$ python -q
>>> import numpy as np
>>> import numpy.linalg as la
>>> np.set_printoptions(suppress=True, linewidth=100)
>>> tidy = lambda a: np.round(a, 2) + 0
>>> J = np.loadtxt("layer0.csv", delimiter=",")
>>> print(J)
[[0. 2. 0. 2. 0. 1. 0. 1. 0. 1. 0. 0. 0. 1.]
 [0. 0. 1. 2. 2. 0. 1. 0. 0. 1. 1. 2. 0. 1.]
 [0. 0. 0. 2. 1. 2. 0. 2. 0. 0. 1. 1. 0. 1.]
 [0. 0. 0. 0. 1. 1. 0. 1. 1. 0. 0. 2. 2. 1.]
 [0. 0. 0. 0. 0. 2. 1. 0. 1. 2. 0. 1. 2. 1.]
 [0. 0. 0. 0. 0. 0. 1. 2. 0. 1. 1. 0. 1. 0.]
 [0. 0. 0. 0. 0. 0. 0. 2. 1. 2. 2. 1. 1. 1.]
 [0. 0. 0. 0. 0. 0. 0. 0. 0. 2. 2. 1. 1. 2.]
 [0. 0. 0. 0. 0. 0. 0. 0. 0. 2. 2. 1. 0. 1.]
 [0. 0. 0. 0. 0. 0. 0. 0. 0. 0. 0. 2. 1. 2.]
 [0. 0. 0. 0. 0. 0. 0. 0. 0. 0. 0. 0. 2. 2.]
 [0. 0. 0. 0. 0. 0. 0. 0. 0. 0. 0. 0. 1. 2.]
 [0. 0. 0. 0. 0. 0. 0. 0. 0. 0. 0. 0. 0. 0.]
 [0. 0. 0. 0. 0. 0. 0. 0. 0. 0. 0. 0. 0. 0.]]
>>> print([int(la.matrix_rank(la.matrix_power(J, p))) for p in range(1, 15)])
[11, 9, 8, 7, 6, 5, 4, 3, 2, 1, 0, 0, 0, 0]
>>> print(tidy(np.sort(la.eigvals(J))))
[0. 0. 0. 0. 0. 0. 0. 0. 0. 0. 0. 0. 0. 0.]
>>> G = J.T @ J
>>> print(tidy(la.eigvalsh(G)[::-1]))
[74.96 18.94 15.99 11.64  8.45  6.77  3.37  2.44  0.99  0.39  0.09  0.    0.    0.  ]
>>> print(np.diag(G))
[ 0.  4.  1. 12.  6. 10.  3. 14.  3. 19. 15. 17. 17. 23.]
>>> F = np.loadtxt("a.csv", delimiter=",")
>>> print(F)
[[ 1.   -1.89  3.98  2.87 -2.1  -3.14]
 [-0.02 -3.94  2.06  1.93 -3.89 -4.17]
 [ 1.92  3.85  3.96  1.95  4.3   1.91]
 [ 1.99  7.98  2.03  0.1   8.1   6.03]
 [-1.    1.95 -3.93 -3.02  1.99  3.03]
 [ 1.02  2.06  2.09  1.08  1.79  1.02]
 [ 1.   -2.03  3.93  2.96 -2.01 -2.88]
 [ 1.98 -0.02  5.93  4.15 -0.09 -2.23]
 [ 1.86  0.19  5.89  3.98 -0.07 -2.02]
 [-1.    1.98 -3.92 -3.08  2.02  2.98]
 [-0.15 -1.97  0.81  1.06 -1.96 -1.93]
 [-0.04 -3.89  2.07  1.94 -3.74 -4.02]]
>>> print(tidy(np.sort(np.abs(la.eigvals(J)))))
[0. 0. 0. 0. 0. 0. 0. 0. 0. 0. 0. 0. 0. 0.]
>>> print(np.trace(J))
0.0
>>> M = np.loadtxt("test17.csv", delimiter=",")
>>> print(M)
[[ -0.3   1.2  -0.4   1.5  -1.4   0.6  -0.9  -1.3   0.2  -0.9  -0.4   0.7  -0.5  -1.5]
 [  1.5  -1.3   0.3   0.7  -0.6  -0.4   0.3  -1.1  -1.9   2.    0.7   1.3   1.8   1.5]
 [  0.3   1.    0.1   0.9  -0.9   0.8   0.    0.2  -1.4   0.3   0.8   1.    1.3   0.4]
 [  0.3  -0.2  -0.8  -1.6   0.3   1.2  -0.8   0.7  -1.3  -0.6  -1.1   0.2  -0.1   0.1]
 [  1.2  -1.3   1.6   0.6  -0.1   1.4   1.4   0.1  -0.7   0.2   0.6  -1.7  -0.7  -0.5]
 [ -1.3  -1.6  -0.3  -0.2  -0.3   0.6   1.4   0.7   0.2  -0.4   1.1   1.4   0.7   1.2]
 [  0.   -1.9  -0.3   0.8   0.5  -0.3  -0.3  -1.6  -0.7   2.3  -0.3  -0.1  -1.   -1.5]
 [ -0.5  -0.1   1.8   0.3   0.    1.2   0.3   0.1   0.7   0.6  -1.2  -0.2   0.7   1.7]
 [ -0.8   0.7   0.8   1.1   0.   -0.3  -0.9   0.    0.3  -0.7  -0.6   0.5  -0.3   0.2]
 [ 30.  -42.  -34.  -28.   -2.  -10.  -28.    6.   -2.   12.   -2.   12.   42.  -16. ]
 [ -0.5  -0.9  -1.   -1.3   0.    0.1  -0.9   0.   -0.1  -2.3  -0.6   0.5   0.8   2.5]
 [ -0.2   0.2   0.6   1.1   0.    0.1  -1.2  -0.5  -0.6   1.1   1.5  -0.8   1.4  -0.7]
 [  0.6   0.8  -0.5  -0.8  -0.7   1.1   0.4  -0.5  -0.2   0.8  -0.2  -0.7   1.4  -0.3]
 [  0.8  -0.6  -2.5  -0.8   1.3  -0.1   0.2   0.1   1.9   0.8  -1.4  -0.7  -1.2  -1.2]
 [  0.    0.1  -0.6   0.    0.2   1.2  -0.3   0.9   1.5   0.7  -1.5   0.1  -1.3   1.6]
 [  0.1  -1.9   1.8   2.2   1.    1.9   0.9   0.3  -1.9   0.    1.3  -0.7   1.   -2. ]
 [  0.4   0.1   0.3  -0.9  -0.3  -1.2   0.4  -0.8  -2.2  -1.6  -0.7   1.    2.   -2. ]
 [ -1.   -1.6   1.3  -1.2  -0.5   0.1   0.9   1.2   1.2  -0.1  -0.3   0.4   2.6   1.3]
 [  0.6  -0.4  -0.3   1.6  -0.4  -0.3   0.1   1.5   2.5   0.   -0.9   0.3   0.8  -1.1]
 [ -0.5  -0.6   0.4  -1.1  -0.8  -1.1   0.9  -1.1  -0.6  -1.5   1.5  -0.9   0.7  -0.3]
 [ -0.1  -0.9  -0.7  -1.1   0.4   1.2   0.2   0.3  -0.5   0.9   0.7  -1.    0.6  -1.3]
 [ -1.1  -0.7   1.2  -0.4   0.4  -0.2   0.1   0.   -0.5  -1.    1.4   0.    0.   -1.5]
 [ -0.4   0.    2.6  -2.    1.   -0.4  -2.2   0.8  -0.5  -0.1  -0.6  -0.5   0.   -0.2]
 [  0.7  -0.8   0.3   1.    0.2   0.7   1.8   0.4  -0.6  -0.2   0.4   0.4   0.7   0.4]
 [ -0.4   0.8   0.9  -0.4  -0.4   0.4  -0.8  -1.    0.   -0.2   0.6   0.3   0.5   0.1]
 [  0.1   0.8   0.5  -0.2  -0.4  -0.8  -0.5   2.5   0.2   1.8  -0.4  -0.5  -0.5   0.7]
 [  1.2  -0.1  -0.6  -1.6   1.2  -1.1   2.   -1.2  -0.1   0.8  -1.5   0.5  -0.3  -0.5]
 [  2.3   0.6   0.2   0.8   0.   -0.7  -0.4   0.2  -0.9   0.8  -0.7   1.1  -0.1   1.4]
 [  0.8  -0.3  -0.1   0.8  -0.2  -0.1  -1.3   1.7  -0.6   0.6  -0.7   0.8  -0.1  -0.8]
 [ -2.4  -0.2  -0.6   0.8   0.5  -0.9  -0.7   0.3   0.2   0.3  -2.2  -1.1   0.2   0.4]
 [  0.3   0.4  -0.9   1.2  -0.3   1.   -0.3   0.    1.   -0.8   2.    0.8  -1.6   0.3]
 [  0.2   0.5   0.2   1.   -0.1  -2.    0.    0.3   1.    0.1  -1.9  -0.6   2.1  -1.1]
 [ -0.6  -1.9   0.7  -0.4   1.1  -1.6  -2.1  -1.5   0.2   0.1   0.1  -0.7  -1.1   1. ]
 [ -0.2   0.5  -0.7   0.9  -0.1   1.4   0.2  -1.6   0.6  -2.   -1.3   1.   -0.6   0.2]]
>>> Xs = M - M.mean(axis=0)
>>> left, sv, vt = la.svd(Xs, full_matrices=False)
>>> print(tidy(sv ** 2 / (sv ** 2).sum()))
[0.95 0.01 0.01 0.01 0.01 0.   0.   0.   0.   0.   0.   0.   0.   0.  ]
>>> print(la.matrix_rank(Xs))
14
>>> print(np.searchsorted(np.cumsum(sv ** 2) / (sv ** 2).sum(), 0.9) + 1)
1
>>> print(tidy(np.abs(vt[-1])))
[0.03 0.3  0.1  0.09 0.85 0.03 0.04 0.02 0.1  0.02 0.23 0.1  0.3  0.07]
>>> print((np.sign(left[:, 0]) == np.sign(left[0, 0])).astype(int))
[1 1 1 1 1 1 1 1 1 0 1 1 1 1 1 1 1 1 1 1 1 1 1 1 1 1 1 1 1 1 1 1 1 1]
